% python3 -q
>>> import numpy as np
>>> np.set_printoptions(suppress=True, linewidth=140)
>>> m1 = np.load("x.npy")
>>> print(m1)
[[-5  4 -3 -4 -3 -4]
 [ 0 -3  4 -1 -3 -2]
 [ 0  0  4  0  0 -1]
 [ 0  0  0 -3  4 -5]
 [ 0  0  0  0  0  1]
 [ 0  0  0  0  0 -1]]
>>> print(np.prod(np.diag(m1)), np.round(np.linalg.det(m1), 2))
0 0.0
>>> print(np.linalg.matrix_rank(m1 - m1[0, 0] * np.eye(6)))
5
>>> A = np.loadtxt("mat.csv", delimiter=",")
>>> print(A)
[[-1.7 -3.   0.   1. ]
 [-2.   2.3 -1.   0. ]
 [ 2.  -3.   1.3  1. ]
 [-2.  -3.   0.   1.3]]
>>> W1 = np.array([[-5, -5, -3], [-2, -3, -4], [3, -4, 2], [-1, -1, -4]])
>>> beta = np.array([-2, 1, -1])
>>> act = np.maximum(A @ W1 + beta, 0)
>>> print(act.round(2))
[[11.5 17.5 12.1]
 [ 0.4  8.1  0. ]
 [ 0.   0.   3.6]
 [12.7 18.7 11.8]]
>>> print(np.linalg.matrix_rank(act))
3
>>> Z = np.array([[-1, 0, 1], [2, 2, 1], [2, 0, -3]])
>>> print(W1 @ Z)
[[-11 -10  -1]
 [-12  -6   7]
 [ -7  -8  -7]
 [ -9  -2  10]]
>>> print(np.round(act @ Z, 2))
[[ 47.7  35.   -7.3]
 [ 15.8  16.2   8.5]
 [  7.2   0.  -10.8]
 [ 48.3  37.4  -4. ]]
>>> print((act @ Z).round(6).argmax(axis=1))
[0 1 0 0]
>>> Y = np.array([[0], [2]])
>>> W0 = np.block([[np.zeros((2, 2)), Y], [Y.T, np.zeros((1, 1))]])
>>> print(W0)
[[0. 0. 0.]
 [0. 0. 2.]
 [0. 2. 0.]]
>>> hat = np.triu(np.array([[-2, 4, 1], [4, -2, 3], [1, -4, 2]]), 1) + np.eye(3)
>>> Y = hat @ W0 @ np.linalg.inv(hat)
>>> print(np.linalg.matrix_rank(Y))
2
>>> feats = np.load("data.npy")
>>> print(feats)
[[0.67 0.33]
 [0.5  0.5 ]]
>>> Q = feats.astype(float).copy()
>>> for j in range(2):
...     Q[:, j] -= Q[:, :j] @ (Q[:, :j].T @ Q[:, j])
...     Q[:, j] /= np.linalg.norm(Q[:, j])
... 
>>> print(np.round(Q.T @ Q, 2) + 0)
[[1. 0.]
 [0. 1.]]
>>> print(np.round(Q.T @ feats, 2) + 0)
[[0.84 0.56]
 [0.   0.2 ]]
>>> X = np.load("sample7.npy")
>>> print(X)
[[ 1 -1  1 -1]
 [ 1  0  0  0]
 [ 1  1  1  1]
 [ 1  2  4  8]]
>>> # row 3 dominates
>>> W1 = np.array([[1, 1, -1, -2, -1],
...     [-3, 2, 0, 3, 1],
...     [-2, 3, -1, 2, -1],
...     [-1, 1, -3, 3, 1],
...     [-1, -3, -2, 2, -2],
...     [1, 1, 2, -1, -3]])
>>> beta = np.array([8, -3, -4, -8, 8])
>>> act = np.maximum(m1 @ W1 + beta, 0)
>>> print(np.linalg.matrix_rank(act))
5
>>> print(np.round((act > 0).mean(axis=0), 2))
[0.67 0.33 0.17 0.17 1.  ]
>>> print(act)
[[ 0  0 14  0 34]
 [11  9  0  0 12]
 [ 0  8  0  1  7]
 [ 2  0  0  0 12]
 [ 9  0  0  0  5]
 [ 7  0  0  0 11]]
>>> print((act > 0).astype(int))
[[0 0 1 0 1]
 [1 1 0 0 1]
 [0 1 0 1 1]
 [1 0 0 0 1]
 [1 0 0 0 1]
 [1 0 0 0 1]]
>>> Z = np.array([[1, 0, 1], [3, 0, 2], [2, 3, 0], [3, 1, 0], [0, 3, 3]])
>>> print(W1 @ Z)
[[ -4  -8   0]
 [ 12   6   4]
 [ 11  -4   1]
 [  5  -3   4]
 [ -8 -10 -13]
 [  5  -4  -6]]
